In [1]: import numpy as np

In [2]: np.set_printoptions(precision=2, suppress=True, linewidth=140)

In [3]: rnd = lambda a: np.round(a, 2) + 0

In [4]: q, _ = np.linalg.qr(np.array([[-1.4, 0.6, 0.0, 1.1, -1.6],
   ...:     [-0.9, 0.6, 0.2, 0.7, 1.9],
   ...:     [1.4, 0.7, 0.2, -0.6, 0.7],
   ...:     [-0.7, 1.2, 0.0, -0.1, -3.0],
   ...:     [0.5, 1.4, -0.7, 0.1, 0.5]]))

In [5]: M = q[:, :5]

In [6]: rnd(M)
Out[6]: 
array([[-0.6 , -0.22, -0.02,  0.46,  0.62],
       [-0.38, -0.24, -0.37,  0.35, -0.73],
       [ 0.6 , -0.39, -0.61,  0.25,  0.24],
       [-0.3 , -0.53, -0.23, -0.75,  0.08],
       [ 0.21, -0.68,  0.67,  0.17, -0.14]])

In [7]: q, r_ = np.linalg.qr(M)

In [8]: rnd(q @ r_)
Out[8]: 
array([[-0.6 , -0.22, -0.02,  0.46,  0.62],
       [-0.38, -0.24, -0.37,  0.35, -0.73],
       [ 0.6 , -0.39, -0.61,  0.25,  0.24],
       [-0.3 , -0.53, -0.23, -0.75,  0.08],
       [ 0.21, -0.68,  0.67,  0.17, -0.14]])

In [9]: rnd(np.trace(q @ q.T))
Out[9]: np.float64(5.0)

In [10]: M2 = np.array([[1, 3, -2], [-1, 1, -3]])

In [11]: basis = np.kron(M2, M)

In [12]: np.linalg.matrix_rank(basis)
Out[12]: np.int64(10)

In [13]: basis.shape
Out[13]: (10, 15)

In [14]: u, v = M[1], M[4]

In [15]: u @ u
Out[15]: np.float64(1.0)

In [16]: p = (u @ v) / (u @ u) * u

In [17]: rnd(np.linalg.norm(u + v) ** 2 + np.linalg.norm(u - v) ** 2)
Out[17]: np.float64(4.0)

In [18]: rnd(p)
Out[18]: array([0., 0., 0., 0., 0.])

In [19]: rnd(v - p)
Out[19]: array([ 0.21, -0.68,  0.67,  0.17, -0.14])

In [20]: P = np.triu(np.array([[-1, -2, 0, 0, 3],
    ...:     [-1, 2, 1, -2, 1],
    ...:     [-2, -3, 2, -1, 3],
    ...:     [-2, 1, -1, -2, -1],
    ...:     [2, -2, -2, 2, 1]]), 1) + np.eye(5)

In [21]: M2 = P @ M @ np.linalg.inv(P)

In [22]: rnd(np.poly(M2))
Out[22]: array([ 1.  ,  2.34,  1.42, -1.42, -2.34, -1.  ])

In [23]: rnd(np.trace(M2)), rnd(np.trace(M))
Out[23]: (np.float64(-2.34), np.float64(-2.34))
